$ ipython --no-banner

In [1]: import numpy as np

In [2]: from numpy import linalg as LA

In [3]: np.set_printoptions(suppress=True, linewidth=120)

In [4]: mat = np.loadtxt("data.csv", delimiter=",")

In [5]: mat
Out[5]: 
array([[-0.1,  0.8,  0.9, -2. ],
       [-0.9,  0.2,  0.7, -0.6],
       [-0.2,  0.2,  0.6, -1.2],
       [ 1.6,  0.6,  1.9,  1.4]])

In [6]: rng = np.random.default_rng(18)

In [7]: z = rng.permutation(4)

In [8]: print(z)
[0 2 1 3]

In [9]: other = mat[z][:, z]

In [10]: np.allclose(other, mat)
Out[10]: False

In [11]: np.round(np.sort(np.abs(LA.eigvals(other))), 1)
Out[11]: array([0.5, 0.5, 2.6, 2.6])

In [12]: np.diag(other)
Out[12]: array([-0.1,  0.6,  0.2,  1.4])

In [13]: other = mat + rng.integers(-2, 3, (4, 3)) @ rng.integers(-2, 3, (3, 4))

In [14]: other.round(1)
Out[14]: 
array([[-3.1, -1.2, -2.1, -7. ],
       [-0.9,  1.2,  0.7,  6.4],
       [ 1.8,  1.2,  2.6, -0.2],
       [ 3.6,  0.6,  1.9,  4.4]])

In [15]: LA.matrix_rank(other - mat, tol=1e-8)
Out[15]: np.int64(3)

In [16]: m1 = np.loadtxt("w.csv", delimiter=",")

In [17]: m1
Out[17]: 
array([[ 1.,  1., -1., -1., -1., -1.,  1.,  1.],
       [ 1., -1.,  1., -1.,  1., -1.,  1., -1.],
       [ 1.,  1., -1., -1.,  1.,  1., -1., -1.],
       [ 1.,  1.,  1.,  1.,  1.,  1.,  1.,  1.]])

In [18]: f = np.array([-2, 2, 1])

In [19]: print(np.cross(m1[0, :3], m1[1, :3]))
[ 0. -2. -2.]

In [20]: np.correlate(m1[0], m1[1], "full")
Out[20]: array([-1.,  0.,  1.,  0.,  1.,  0., -1.,  0.,  1.,  0., -1.,  0., -1.,  0.,  1.])

In [21]: np.convolve(m1[0], f)
Out[21]: array([-2.,  0.,  5.,  1., -1., -1., -5., -1.,  3.,  1.])

In [22]: blk = np.stack([m1, -1 * m1, m1[::-1]])

In [23]: blk.shape
Out[23]: (3, 4, 8)

In [24]: np.einsum("bij,cij->bc", blk, blk)
Out[24]: 
array([[ 32., -32.,   0.],
       [-32.,  32.,   0.],
       [  0.,   0.,  32.]])

In [25]: LA.matrix_rank(blk)
Out[25]: array([4, 4, 4])

In [26]: other = m1 / np.sqrt((m1 ** 2).mean(axis=1, keepdims=True))

In [27]: LA.matrix_rank(other) == LA.matrix_rank(m1)
Out[27]: np.True_

In [28]: np.round(LA.norm(other, axis=1), 1)
Out[28]: array([2.8, 2.8, 2.8, 2.8])

In [29]: data = np.eye(7, dtype=int)[rng.permutation(7)]

In [30]: print(data)
[[0 0 0 0 0 0 1]
 [0 0 0 0 1 0 0]
 [1 0 0 0 0 0 0]
 [0 1 0 0 0 0 0]
 [0 0 1 0 0 0 0]
 [0 0 0 1 0 0 0]
 [0 0 0 0 0 1 0]]

In [31]: def softmax(z):
    ...:     e = np.exp(z - z.max(axis=-1, keepdims=True))
    ...:     return e / e.sum(axis=-1, keepdims=True)
    ...: 

In [32]: np.round(softmax(data[4]), 1)
Out[32]: array([0.1, 0.1, 0.3, 0.1, 0.1, 0.1, 0.1])

In [33]: np.round(softmax(10 * data[4]), 1) + 0
Out[33]: array([0., 0., 1., 0., 0., 0., 0.])

In [34]: S = data @ data.T / np.sqrt(7)

In [35]: np.round(softmax(S + np.triu(np.full(S.shape, -np.inf), 1)), 1)
Out[35]: 
array([[1. , 0. , 0. , 0. , 0. , 0. , 0. ],
       [0.4, 0.6, 0. , 0. , 0. , 0. , 0. ],
       [0.3, 0.3, 0.4, 0. , 0. , 0. , 0. ],
       [0.2, 0.2, 0.2, 0.3, 0. , 0. , 0. ],
       [0.2, 0.2, 0.2, 0.2, 0.3, 0. , 0. ],
       [0.2, 0.2, 0.2, 0.2, 0.2, 0.2, 0. ],
       [0.1, 0.1, 0.1, 0.1, 0.1, 0.1, 0.2]])

In [36]: np.round(softmax(S), 1)
Out[36]: 
array([[0.2, 0.1, 0.1, 0.1, 0.1, 0.1, 0.1],
       [0.1, 0.2, 0.1, 0.1, 0.1, 0.1, 0.1],
       [0.1, 0.1, 0.2, 0.1, 0.1, 0.1, 0.1],
       [0.1, 0.1, 0.1, 0.2, 0.1, 0.1, 0.1],
       [0.1, 0.1, 0.1, 0.1, 0.2, 0.1, 0.1],
       [0.1, 0.1, 0.1, 0.1, 0.1, 0.2, 0.1],
       [0.1, 0.1, 0.1, 0.1, 0.1, 0.1, 0.2]])

In [37]: f = np.array([2, 1, 2, 3, 2, 2, 5])

In [38]: other = data + np.outer(f, np.eye(7)[1])

In [39]: LA.matrix_rank(LA.inv(other) - LA.inv(data), tol=1e-8)
Out[39]: np.int64(1)

In [40]: np.round(LA.det(other) / LA.det(data), 1), round(float(1 + LA.solve(data, f)[1]), 1)
Out[40]: (np.float64(4.0), 4.0)

In [41]: arr = np.load("sample19.npy")

In [42]: arr
Out[42]: 
array([[ 0, -5,  0,  0,  0,  0],
       [-4, -2,  0,  0,  0,  0],
       [-1, -5,  0,  0,  0,  0],
       [ 0,  0,  0, -5,  0,  0],
       [ 0,  0, -4, -2,  0,  0],
       [ 0,  0, -1, -5,  0,  0],
       [ 0,  0,  0,  0,  0, -5],
       [ 0,  0,  0,  0, -4, -2],
       [ 0,  0,  0,  0, -1, -5]])

In [43]: other = np.c_[arr[:, :5] @ np.array([[-2, -2, 0, -1, 0],
    ...:     [-4, 4, 5, -1, 4],
    ...:     [4, 0, -4, -3, -5],
    ...:     [-4, -5, -4, -1, 3],
    ...:     [2, 4, -5, -1, 2]]), np.array([0, 1, 5, 5, 4, 1, 2, 3, 1])]

In [44]: other
Out[44]: 
array([[ 20, -20, -25,   5, -20,   0],
       [ 16,   0, -10,   6,  -8,   1],
       [ 22, -18, -25,   6, -20,   5],
       [ 20,  25,  20,   5, -15,   5],
       [ -8,  10,  24,  14,  14,   4],
       [ 16,  25,  24,   8, -10,   1],
       [  0,   0,   0,   0,   0,   2],
       [ -8, -16,  20,   4,  -8,   3],
       [ -2,  -4,   5,   1,  -2,   1]])

In [45]: np.round(LA.norm(LA.qr(arr)[0].T @ other, axis=0) ** 2 / ((other ** 2).sum(axis=0) + 1e-12), 1)
Out[45]: array([1. , 1. , 1. , 1. , 1. , 0.7])

In [46]: np.round(LA.lstsq(arr, other[:, 0])[0], 1) + 0
Out[46]: array([-2., -4.,  4., -4.,  2.,  0.])

In [47]: np.round(LA.norm(other - arr @ LA.lstsq(arr, other)[0], axis=0), 1) + 0
Out[47]: array([0. , 0. , 0. , 0. , 0. , 4.9])
